>>> import numpy as np
>>> np.set_printoptions(precision=4, suppress=True, linewidth=160)
>>> rnd = lambda a: np.round(a, 4) + 0
>>> arr = np.load("block11.npy")
>>> arr
array([[ 0.1, -0.5,  8. ,  1. ],
       [-1.1,  1. , -4.5,  0. ],
       [-0.2,  0.4, -1. ,  0.1],
       [ 0.5, -1.1,  2. ,  0.1]])
>>> x = np.array([2, -3, -1, 9])
>>> rhs = arr @ x
>>> print(rnd(rhs))
[ 2.7 -0.7  0.3  3.2]
>>> rnd(np.linalg.solve(arr, rhs + arr[:, 3]))
array([ 2., -3., -1., 10.])
>>> rnd(np.linalg.solve(arr.T, arr[3]))
array([0., 0., 0., 1.])
>>> T = np.stack([arr, -2 * arr, arr[::-1]])
>>> print(np.linalg.matrix_rank(T.reshape(3, -1)))
2
>>> rnd(np.einsum("bij,cij->bc", T, T))
array([[  94.4 , -188.8 ,   43.64],
       [-188.8 ,  377.6 ,  -87.28],
       [  43.64,  -87.28,   94.4 ]])
>>> rnd(T.sum(axis=0))
array([[ 0.4, -0.6, -6. , -0.9],
       [ 0.9, -0.6,  3.5,  0.1],
       [-0.9,  0.6, -3.5, -0.1],
       [-0.4,  0.6,  6. ,  0.9]])
>>> print(np.linalg.matrix_rank(T))
[4 4 4]
>>> (T @ arr.T).shape
(3, 4, 4)
>>> rnd(np.linalg.det(T))
array([ -0.855, -13.68 ,  -0.855])
>>> rnd(np.diff(arr, axis=0))
array([[ -1.2,   1.5, -12.5,  -1. ],
       [  0.9,  -0.6,   3.5,   0.1],
       [  0.7,  -1.5,   3. ,   0. ]])
>>> rnd(arr.sum(axis=1))
array([ 8.6, -4.6, -0.7,  1.5])
>>> rng = np.random.default_rng(40212)
>>> idx = rng.permutation(4)
>>> print(idx)
[3 0 2 1]
>>> A2 = arr[idx][:, idx]
>>> rnd(np.trace(A2))
np.float64(0.2)
>>> data = np.loadtxt("sample19.csv", delimiter=",")
>>> rnd(data)
array([[ 0.7071,  0.7071,  0.    ,  0.    ],
       [-0.7071,  0.7071,  0.    ,  0.    ],
       [ 0.    ,  0.    ,  1.    ,  0.    ],
       [ 0.    ,  0.    ,  0.    ,  1.    ]])
>>> idx = rng.permutation(4)
>>> idx
array([3, 2, 0, 1])
>>> A2 = data[idx][:, idx]
>>> print(rnd(np.diag(A2)))
[1.     1.     0.7071 0.7071]
>>> np.allclose(A2, data)
False
>>> rnd(A2)
array([[ 1.    ,  0.    ,  0.    ,  0.    ],
       [ 0.    ,  1.    ,  0.    ,  0.    ],
       [ 0.    ,  0.    ,  0.7071,  0.7071],
       [ 0.    ,  0.    , -0.7071,  0.7071]])
>>> J = np.arange(12).reshape(4, 3) + -2
>>> J
array([[-2, -1,  0],
       [ 1,  2,  3],
       [ 4,  5,  6],
       [ 7,  8,  9]])
>>> # looks like rank 2
>>> np.unique(J.round(6), axis=0).shape
(4, 3)
>>> try:
...     np.linalg.inv(J)
... except np.linalg.LinAlgError as e:
...     print("failed:", e)
... 
failed: Last 2 dimensions of the array must be square
>>> idx = rng.permutation(4)
>>> A2 = arr[:, idx] * rng.choice([-1, 1], 4)
>>> A2
array([[-1. ,  8. ,  0.1, -0.5],
       [-0. , -4.5, -1.1,  1. ],
       [-0.1, -1. , -0.2,  0.4],
       [-0.1,  2. ,  0.5, -1.1]])
>>> U, _, Vt = np.linalg.svd(arr.T @ A2)
>>> print(rnd(np.linalg.lstsq(arr, A2)[0]))
[[ 0.  0.  1.  0.]
 [ 0.  0.  0.  1.]
 [ 0.  1.  0.  0.]
 [-1.  0.  0.  0.]]
>>> A = np.loadtxt("case17.csv", delimiter=",")
>>> print(A)
[[ 0. 11. 22.]
 [13.  0.  0.]
 [ 0.  7. 13.]
 [ 0.  7. 13.]
 [21.  0.  0.]
 [21.  0.  0.]
 [ 0.  7. 13.]
 [ 0. 15. 31.]
 [ 0. 11. 22.]
 [ 0.  7. 13.]
 [ 0. 15. 31.]
 [ 0. 15. 31.]
 [ 0.  7. 13.]
 [13.  0.  0.]
 [ 0.  7. 13.]
 [21.  0.  0.]
 [13.  0.  0.]
 [29.  0.  0.]
 [29.  0.  0.]
 [ 5.  3.  4.]
 [21.  0.  0.]
 [21.  0.  0.]]
>>> x = np.array([1, 0, -2])
>>> rhs = A @ x
>>> rhs
array([-44.,  13., -26., -26.,  21.,  21., -26., -62., -44., -26., -62., -62., -26.,  13., -26.,  21.,  13.,  29.,  29.,  -3.,  21.,  21.])
>>> rnd(np.linalg.solve(A.T @ A, A.T @ rhs))
array([ 1.,  0., -2.])
>>> rnd(np.linalg.pinv(A) @ A)
array([[1., 0., 0.],
       [0., 1., 0.],
       [0., 0., 1.]])
>>> rhs = rhs + 0.1 * rng.normal(size=22)
>>> rnd(rhs)
array([-43.9843,  12.9585, -26.103 , -25.8457,  21.0372,  21.0647, -26.0854, -61.9056, -44.0781, -25.9235, -61.9791, -62.108 , -26.0379,  13.0811, -25.9219,
        20.9283,  12.9309,  29.0059,  28.9048,  -3.0088,  21.1119,  20.9473])
>>> b, *_ = np.linalg.lstsq(A, rhs)
>>> [round(float(np.linalg.norm(np.linalg.solve(A.T @ A + lam * np.eye(3), A.T @ rhs))), 2) for lam in (0, 1, 10, 100)]
[2.24, 2.15, 2.05, 2.01]
>>> W0 = np.minimum.outer(np.arange(1, 3), np.arange(1, 3)) * 3
>>> W0
array([[3, 3],
       [3, 6]])
>>> evals, vecs = np.linalg.eigh(W0)
>>> x = np.array([1, 0])
>>> rnd(vecs * np.abs(evals) @ vecs.T)
array([[3., 3.],
       [3., 6.]])
>>> np.abs(W0).sum(axis=1).max(), rnd(np.abs(evals).max())
(np.int64(9), np.float64(7.8541))
>>> rnd(vecs * np.maximum(evals, 0) @ vecs.T)
array([[3., 3.],
       [3., 6.]])
>>> m1 = np.load("arr.npy")
>>> print(m1)
[[ -7.0197  31.1055  24.4184]
 [  0.5932  -6.8819  15.4205]
 [-12.4994  -4.3031  16.1485]
 [ -6.455  -13.1248  -2.253 ]
 [ 14.1747  -9.434  -11.7336]
 [ 16.8454 -18.1121   0.3538]
 [-36.3895  13.1689  28.6452]
 [ -6.8207  20.0258 -14.1103]
 [ -5.2305 -17.068  -20.6703]
 [  8.8538  13.2489  -0.8509]
 [ 15.7107  11.7182  23.5462]
 [ 16.6277 -11.9569   3.7067]
 [-12.8241  -9.8778   1.2408]
 [ 27.2876  20.7211   6.9078]
 [-12.9491 -16.4668   9.1281]
 [  0.2612 -18.1062   4.0585]
 [ -0.919    6.7352  -8.4328]
 [-17.2658  17.87     7.1969]
 [-12.1674   4.0257 -13.9218]
 [-14.3425  16.2379  -2.8839]
 [-15.542   -3.4346  -0.7861]]
>>> Z = m1[[18, 17]].astype(float)
>>> for _ in range(6):
...     idx = np.linalg.norm(m1[:, None] - Z, axis=-1).argmin(axis=1)
...     Z = np.array([m1[idx == j].mean(axis=0) for j in range(2)])
... 
>>> idx
array([1, 0, 0, 0, 0, 0, 1, 1, 0, 1, 1, 0, 0, 1, 0, 0, 0, 1, 0, 1, 0])
>>> rnd(Z)
array([[-2.3142, -9.0773, -0.5954],
       [-3.7483, 18.012 ,  9.1087]])
>>> np.abs(Z[1] - Z[0]).argmax()
np.int64(1)
>>> mat = np.load("m.npy")
>>> mat
array([[-3.,  1.,  0.],
       [ 0., -3.,  1.],
       [ 0.,  0., -3.]])
>>> # triangular
>>> r0, g = mat[2], mat[0]
>>> r0 @ g
np.float64(0.0)
>>> r0 @ r0
np.float64(9.0)
>>> pr = (r0 @ g) / (r0 @ r0) * r0
>>> np.outer(r0, g)
array([[-0.,  0.,  0.],
       [-0.,  0.,  0.],
       [ 9., -3., -0.]])
>>> print(rnd(np.linalg.norm(r0 + g) ** 2 + np.linalg.norm(r0 - g) ** 2))
38.0
>>> np.linalg.matrix_rank(np.outer(r0, g))
np.int64(1)
